% python3 -q
>>> import numpy as np
>>> np.set_printoptions(suppress=True, linewidth=120)
>>> def rnd(a):
...     return np.round(a, 2) + 0
... 
>>> W0 = np.minimum.outer(np.arange(1, 9), np.arange(1, 9)) * 2
>>> W0
array([[ 2,  2,  2,  2,  2,  2,  2,  2],
       [ 2,  4,  4,  4,  4,  4,  4,  4],
       [ 2,  4,  6,  6,  6,  6,  6,  6],
       [ 2,  4,  6,  8,  8,  8,  8,  8],
       [ 2,  4,  6,  8, 10, 10, 10, 10],
       [ 2,  4,  6,  8, 10, 12, 12, 12],
       [ 2,  4,  6,  8, 10, 12, 14, 14],
       [ 2,  4,  6,  8, 10, 12, 14, 16]])
>>> rnd(np.linalg.norm(W0[7], 1)), rnd(np.linalg.norm(W0[7], np.inf))
(np.float64(72.0), np.float64(16.0))
>>> W0[7] @ W0[3]
np.int64(536)
>>> np.linalg.norm(W0, axis=1).argmax()
np.int64(7)
>>> rnd(np.linalg.norm(W0, axis=1))
array([ 5.66, 10.77, 15.36, 19.39, 22.8 , 25.53, 27.5 , 28.57])
>>> rnd(np.linalg.norm(W0) ** 2 / np.linalg.norm(W0, 2) ** 2)
np.float64(1.02)
>>> rnd(np.linalg.norm(W0[7] - W0[3]))
np.float64(10.95)
>>> x = np.ones(8)
>>> for _ in range(7):
...     x = W0 @ x
...     x /= np.linalg.norm(x)
...     print(round(x @ W0 @ x, 2))
... 
58.66
58.73
58.73
58.73
58.73
58.73
58.73
>>> rnd(x)
array([0.09, 0.18, 0.26, 0.33, 0.39, 0.43, 0.47, 0.48])
>>> rnd(np.linalg.eigvalsh(W0)[-1])
np.float64(58.73)
>>> X = np.load("a.npy")
>>> rnd(X)
array([[-12.16,   6.45,  -3.13,  -9.03],
       [ -8.39,   4.76,  -2.3 ,  -6.09],
       [ -5.67,   3.37,  -1.73,  -3.94],
       [ -4.44,   2.66,  -1.48,  -2.96],
       [ -3.48,   2.06,  -1.29,  -2.19],
       [ -1.24,   0.34,  -0.84,  -0.4 ],
       [ -0.5 ,  -0.32,  -0.54,   0.03],
       [ -0.48,  -0.33,  -0.52,   0.04],
       [ -0.19,  -0.18,  -0.2 ,   0.01],
       [  0.9 ,   0.83,   0.77,   0.13],
       [  7.66,   4.84,   4.82,   2.84],
       [ 10.3 ,   6.04,   6.19,   4.1 ],
       [ 10.31,   6.04,   6.2 ,   4.11],
       [ 15.72,   8.23,   8.89,   6.83],
       [ 19.15,   9.49,  10.53,   8.62],
       [ 19.31,   9.55,  10.61,   8.7 ],
       [ 36.13,  14.9 ,  18.29,  17.84]])
>>> C = X[[16, 6]].astype(float)
>>> for _ in range(6):
...     lab = np.linalg.norm(X[:, None] - C, axis=-1).argmin(axis=1)
...     C = np.array([X[lab == j].mean(axis=0) for j in range(2)])
... 
>>> lab
array([1, 1, 1, 1, 1, 1, 1, 1, 1, 1, 1, 1, 1, 0, 0, 0, 0])
>>> rnd(C[1] - C[0])
array([-23.14,  -7.73, -11.62, -11.52])
>>> np.abs(C[1] - C[0]).argmax()
np.int64(0)
>>> out = np.array([[-5, -2, 3, 5]])
>>> mat = np.block([[np.zeros((1, 1)), out], [out.T, np.zeros((4, 4))]])
>>> mat
array([[ 0., -5., -2.,  3.,  5.],
       [-5.,  0.,  0.,  0.,  0.],
       [-2.,  0.,  0.,  0.,  0.],
       [ 3.,  0.,  0.,  0.,  0.],
       [ 5.,  0.,  0.,  0.,  0.]])
>>> U, sigma, vt = np.linalg.svd(mat, full_matrices=False)
>>> rnd(U.T @ mat @ vt.T)
array([[7.94, 0.  , 0.  , 0.  , 0.  ],
       [0.  , 7.94, 0.  , 0.  , 0.  ],
       [0.  , 0.  , 0.  , 0.  , 0.  ],
       [0.  , 0.  , 0.  , 0.  , 0.  ],
       [0.  , 0.  , 0.  , 0.  , 0.  ]])
>>> np.allclose(U * sigma @ vt, mat)
True
>>> out = np.array([[1, -5, -3], [3, 2, -3]])
>>> C = np.kron(out, mat)
>>> rnd(np.linalg.norm(C, 2)), rnd(np.linalg.norm(out, 2) * np.linalg.norm(mat, 2))
(np.float64(47.16), np.float64(47.16))
>>> np.linalg.matrix_rank(C)
np.int64(4)
>>> rnd(np.linalg.eigvalsh(mat).min())
np.float64(-7.94)
>>> [round(float(np.linalg.det(mat[:i, :i])), 2) + 0 for i in range(1, 6)]
[0.0, -25.0, 0.0, 0.0, 0.0]
>>> F = np.loadtxt("sample9.csv", delimiter=",")
>>> F
array([[ -5.,  -1.,  -2.,  -3.,  -4.,  -5.,   1.,   3.],
       [  0.,   0.,  -2.,  -7.,   0.,  -7.,   6.,  -1.],
       [  2.,   0.,   0.,  -5.,   2.,  -7.,   4.,   4.],
       [  4.,  -2.,  -3.,  -6.,   0.,  -5.,   2.,   1.],
       [  8.,  -7.,  -1.,  -5.,  -2.,  -1.,   2.,   3.],
       [  8.,  -2.,   2.,  -5.,  -3.,   1.,  -2.,  -1.],
       [ 12.,  -1.,  -3.,  -8.,   0.,  -4.,  -4.,  -5.],
       [ 11.,  -5.,  -1., -10.,   5.,  -7.,  -1.,  -4.],
       [ 15.,  -5.,  -5., -14.,   4.,  -6.,   3.,  -8.],
       [ 12.,   0.,  -2., -19.,   2.,  -5.,   0.,  -7.],
       [  9.,   0.,  -7., -21.,  -2., -10.,  -4.,  -9.],
       [  9.,   3.,  -2., -23.,   1.,  -9.,   1.,  -9.],
       [ 11.,   0.,   2., -22.,   4., -10.,   5.,  -4.],
       [ 13.,   1.,   2., -17.,   0.,  -8.,  10.,   1.],
       [  8.,   1.,  -2., -17.,   2., -10.,  12.,   5.],
       [ 10.,   0.,  -4., -21.,   0., -12.,  12.,   2.],
       [ 14.,   1.,  -2., -18.,   2., -13.,   9.,   6.],
       [ 10.,   1.,  -5., -18.,  -1., -16.,   8.,  10.],
       [  6.,  -2.,  -2., -13.,   0., -13.,  11.,   9.],
       [  6.,   2.,   0., -11.,  -2., -15.,   9.,   7.],
       [  3.,   7.,  -2., -15.,  -3., -12.,   4.,   2.],
       [ -1.,   6.,   3., -14.,  -3., -14.,   7.,  -3.],
       [ -6.,   9.,  -2., -18.,  -5., -11.,  10.,   2.],
       [ -5.,  12.,  -6., -15.,  -3., -13.,   9.,   7.],
       [ -7.,  12.,  -3., -17.,  -7., -17.,   5.,   7.],
       [ -4.,  16.,  -4., -21., -11., -21.,   2.,   4.],
       [ -6.,  21.,  -7., -19.,  -9., -18.,   5.,   6.],
       [-10.,  20.,  -9., -17., -14., -17.,   0.,   6.],
       [-13.,  25., -10., -16., -18., -14.,  -5.,   8.],
       [-18.,  21.,  -5., -15., -20., -15.,  -8.,   7.]])
>>> lab = F[:, 2] > np.median(F[:, 2])
>>> f = F[lab].mean(axis=0) - F[~lab].mean(axis=0)
>>> np.argsort(-np.abs(f).round(6), kind="stable")
array([1, 0, 2, 3, 4, 5, 7, 6])
>>> lab.astype(int)
array([0, 0, 1, 0, 1, 1, 0, 1, 0, 0, 0, 0, 1, 1, 0, 0, 0, 0, 0, 1, 0, 1, 0, 0, 0, 0, 0, 0, 0, 0])
